% python3 -q
>>> import numpy as np
>>> import numpy.linalg as la
>>> np.set_printoptions(suppress=True, linewidth=160)
>>> tidy = lambda a: np.round(a, 1) + 0
>>> feats = np.load("layer4.npy")
>>> feats
array([[ -2,   1],
       [  2,  -3],
       [  8, -14]])
>>> # row 2 dominates
>>> hat = feats @ la.solve(feats.T @ feats, feats.T)
>>> tidy(np.trace(hat))
np.float64(2.0)
>>> arr = np.array([[4.0, 1.0, 0.0, 0.0],
...     [0.0, 4.0, 1.0, 0.0],
...     [0.0, 0.0, 4.0, 1.0],
...     [0.0, 0.0, 0.0, 4.0]])
>>> arr
array([[4., 1., 0., 0.],
       [0., 4., 1., 0.],
       [0., 0., 4., 1.],
       [0., 0., 0., 4.]])
>>> G = arr.T @ arr
>>> tidy(la.svd(arr, compute_uv=False) ** 2)
array([23.4, 19.1, 14.1, 10.4])
>>> np.allclose(G, G.T)
True
>>> np.diag(G)
array([16., 17., 17., 17.])
>>> np.trace(G), (arr ** 2).sum()
(np.float64(67.0), np.float64(67.0))
>>> tidy(la.eigvalsh(G)[::-1])
array([23.4, 19.1, 14.1, 10.4])
>>> G
array([[16.,  4.,  0.,  0.],
       [ 4., 17.,  4.,  0.],
       [ 0.,  4., 17.,  4.],
       [ 0.,  0.,  4., 17.]])
>>> arr.sum(axis=0)
array([4., 5., 5., 5.])
>>> tidy(la.norm(arr))
np.float64(8.2)
>>> tidy(la.svd(arr, compute_uv=False))
array([4.8, 4.4, 3.8, 3.2])
>>> arr - arr[0]
array([[ 0.,  0.,  0.,  0.],
       [-4.,  3.,  1.,  0.],
       [-4., -1.,  4.,  1.],
       [-4., -1.,  0.,  4.]])
>>> arr.sum(axis=1)
array([5., 5., 5., 4.])
>>> la.matrix_rank(arr)
np.int64(4)
>>> X = np.load("test11.npy")
>>> X
array([[-2,  0,  0],
       [-5,  2,  0],
       [-1,  2, -1]])
>>> # triangular
>>> rng = np.random.default_rng(74)
>>> labels = rng.permutation(3)
>>> labels
array([2, 1, 0])
>>> A2 = X[labels][:, labels]
>>> tidy(la.det(A2)), tidy(la.det(X[labels]))
(np.float64(4.0), np.float64(-4.0))
>>> np.trace(A2)
np.int64(-1)
>>> np.allclose(A2, X)
False
>>> labels = rng.permutation(3)
>>> A2 = X[:, labels] * rng.choice([-1, 1], 3)
>>> A2
array([[-2,  0,  0],
       [-5,  0,  2],
       [-1, -1,  2]])
>>> Uu, _, Vh = la.svd(X.T @ A2)
>>> tidy(la.lstsq(X, A2)[0])
array([[1., 0., 0.],
       [0., 0., 1.],
       [0., 1., 0.]])
>>> A2 = X / la.norm(X, axis=1, keepdims=True)
>>> G = A2 @ A2.T
>>> tidy(G)
array([[1. , 0.9, 0.4],
       [0.9, 1. , 0.7],
       [0.4, 0.7, 1. ]])
>>> tidy(la.norm(A2, axis=1))
array([1., 1., 1.])
>>> A2 = X[0, 0] * X[1:] - np.outer(X[1:, 0], X[0])
>>> A2
array([[ 0, -4,  0],
       [ 0, -4,  2]])
>>> X[:, 0] / X[0, 0]
array([1. , 2.5, 0.5])
>>> np.flatnonzero(~A2.round(6).any(axis=1))
array([], dtype=int64)
>>> la.matrix_rank(A2), la.matrix_rank(X)
(np.int64(2), np.int64(3))
>>> theta = rng.uniform(0, 2 * np.pi, 18)
>>> Q, _ = la.qr(np.array([[-0.5, 0.5], [-0.9, 1.2], [-0.2, -0.1]]))
>>> E = 20 * np.c_[np.cos(theta), np.sin(theta)] @ Q.T
>>> tidy(E)
array([[  6.7,  18.5,  -3.7],
       [  8.6,  18. ,   1. ],
       [ -9.4, -17.3,  -3.4],
       [ -5. ,   7. , -18. ],
       [-10.3, -15.5,  -7.2],
       [ -6.7,   3.7, -18.5],
       [  9. ,  17.7,   2.2],
       [-10.5, -15.1,  -8. ],
       [  3.7,  17.3,  -9.3],
       [-10.2, -16. ,  -6.4],
       [ -7.3,   2.5, -18.5],
       [ -8.8, -17.9,  -1.5],
       [ -1.3, -15.5,  12.6],
       [-10.7, -10. , -13.6],
       [ -4.7, -17.9,   7.7],
       [  2.1, -11.6,  16.2],
       [  5.5,  -6.1,  18.2],
       [  9.9,   5.2,  16.6]])
>>> Xs = E - E.mean(axis=0)
>>> evecs = la.svd(Xs)[2][:2]
>>> A2 = Xs - Xs @ evecs.T @ evecs
>>> tidy(np.diag(evecs.T @ evecs))
array([0.3, 0.9, 0.9])
>>> tidy(np.cov(Xs @ evecs.T, rowvar=False))
array([[234.4,   0. ],
       [  0. , 171.3]])
>>> labels = E[:, 0] > np.median(E[:, 0])
>>> r0 = E[labels].mean(axis=0) - E[~labels].mean(axis=0)
>>> ((E - E.mean(axis=0)) @ r0 > 0).astype(int)
array([1, 1, 0, 0, 0, 0, 1, 0, 1, 0, 0, 0, 1, 0, 0, 1, 1, 1])
>>> tidy((((E - E.mean(axis=0)) @ r0 > 0) == labels).mean())
np.float64(0.9)
>>> tidy(r0)
array([13.2, 11.6, 17.4])
>>> np.argsort(-np.abs(r0).round(6), kind="stable")
array([2, 0, 1])
>>> Uu, sigma, Vh = la.svd(E)
>>> tidy(sigma)
array([64.9, 54.7,  0. ])
>>> A2 = Uu[:, :2] @ np.diag(sigma[:2]) @ Vh[:2]
>>> tidy(la.norm(E - A2) / la.norm(E))
np.float64(0.0)
>>> la.matrix_rank(A2)
np.int64(2)
>>> J = np.load("out19.npy")
>>> J
array([[1., 0.],
       [0., 1.]])
>>> x0 = np.ones(2)
>>> for _ in range(5):
...     x0 = J @ x0
...     x0 /= la.norm(x0)
...     print(round(x0 @ J @ x0, 1))
... 
1.0
1.0
1.0
1.0
1.0
>>> tidy(x0)
array([0.7, 0.7])
>>> (la.matrix_power((J != 0) + (J.T != 0) + np.eye(2), 2) > 0).astype(int)
array([[1, 0],
       [0, 1]])
>>> np.flatnonzero(la.matrix_power((J != 0) + (J.T != 0) + np.eye(2), 2)[0])
array([0])
>>> (J != 0).astype(int)
array([[1, 0],
       [0, 1]])
>>> evals, evecs = la.eig(J)
>>> evals
array([1., 1.])
>>> J @ evecs[:, 0] - evals[0] * evecs[:, 0]
array([0., 0.])
>>> np.prod(evals)
np.float64(1.0)
>>> tidy(np.sort(la.eigvals(J.T)))
array([1., 1.])
>>> evals, evecs = la.eigh(J)
>>> x0 = np.array([0, -1])
>>> evecs * np.abs(evals) @ evecs.T
array([[1., 0.],
       [0., 1.]])
>>> x0 @ J @ x0 / (x0 @ x0), evals[0], evals[-1]
(np.float64(1.0), np.float64(1.0), np.float64(1.0))
>>> x0 @ J @ x0
np.float64(1.0)
>>> np.abs(J).sum(axis=1).max(), np.abs(evals).max()
(np.float64(1.0), np.float64(1.0))
>>> evecs * np.maximum(evals, 0) @ evecs.T
array([[1., 0.],
       [0., 1.]])
>>> tidy(la.eigvalsh(J[1:, 1:]))
array([1.])
>>> labels = rng.permutation(2)
>>> A2 = J[:, labels] * rng.choice([-1, 1], 2)
>>> A2
array([[-1., -0.],
       [-0., -1.]])
>>> Uu, _, Vh = la.svd(J.T @ A2)
>>> Uu @ Vh
array([[-1.,  0.],
       [ 0., -1.]])
>>> labels
array([0, 1])
>>> A2 = np.array([[0, 0], [2, 0]])
>>> Z = np.array([[-5, -7], [8, 6]])
>>> data = np.block([[A2, np.array([[-3, 3], [-3, 3]])], [np.zeros((2, 2)), Z]])
>>> data
array([[ 0.,  0., -3.,  3.],
       [ 2.,  0., -3.,  3.],
       [ 0.,  0., -5., -7.],
       [ 0.,  0.,  8.,  6.]])
>>> # rank 3
>>> G = data.T @ data
>>> G
array([[  4.,   0.,  -6.,   6.],
       [  0.,   0.,   0.,   0.],
       [ -6.,   0., 107.,  65.],
       [  6.,   0.,  65., 103.]])
>>> np.allclose(G, G.T)
True
>>> np.trace(G), (data ** 2).sum()
(np.float64(214.0), np.float64(214.0))
>>> K = np.load("mat.npy")
>>> tidy(K)
array([[ 1. , -0.1,  0.1,  0.1],
       [-0.1,  0.5,  0.4,  0.2],
       [ 0.1,  0.4,  0.7, -0.2],
       [ 0.1,  0.2, -0.2,  0.9]])
>>> # equal to its transpose
>>> rank = la.matrix_rank(K)
>>> rank
np.int64(3)
>>> ns = la.svd(K)[2][rank:].T
>>> [int(la.matrix_rank(np.delete(K, i, axis=0))) for i in range(4)]
[3, 3, 3, 3]
>>> ns.shape
(4, 1)
>>> np.allclose(K @ ns, 0)
True
>>> tidy(la.norm(K, 2) / la.norm(K))
np.float64(0.6)
>>> la.matrix_rank(K, rtol=0.1)
np.int64(3)
>>> la.cond(K) > 100
np.True_
>>> tidy(np.trace(la.pinv(K) @ K))
np.float64(3.0)
>>> tidy(K @ la.pinv(K) @ K)
array([[ 1. , -0.1,  0.1,  0.1],
       [-0.1,  0.5,  0.4,  0.2],
       [ 0.1,  0.4,  0.7, -0.2],
       [ 0.1,  0.2, -0.2,  0.9]])
>>> np.allclose(K[:-1].T @ la.lstsq(K[:-1].T, K[-1])[0], K[-1])
True
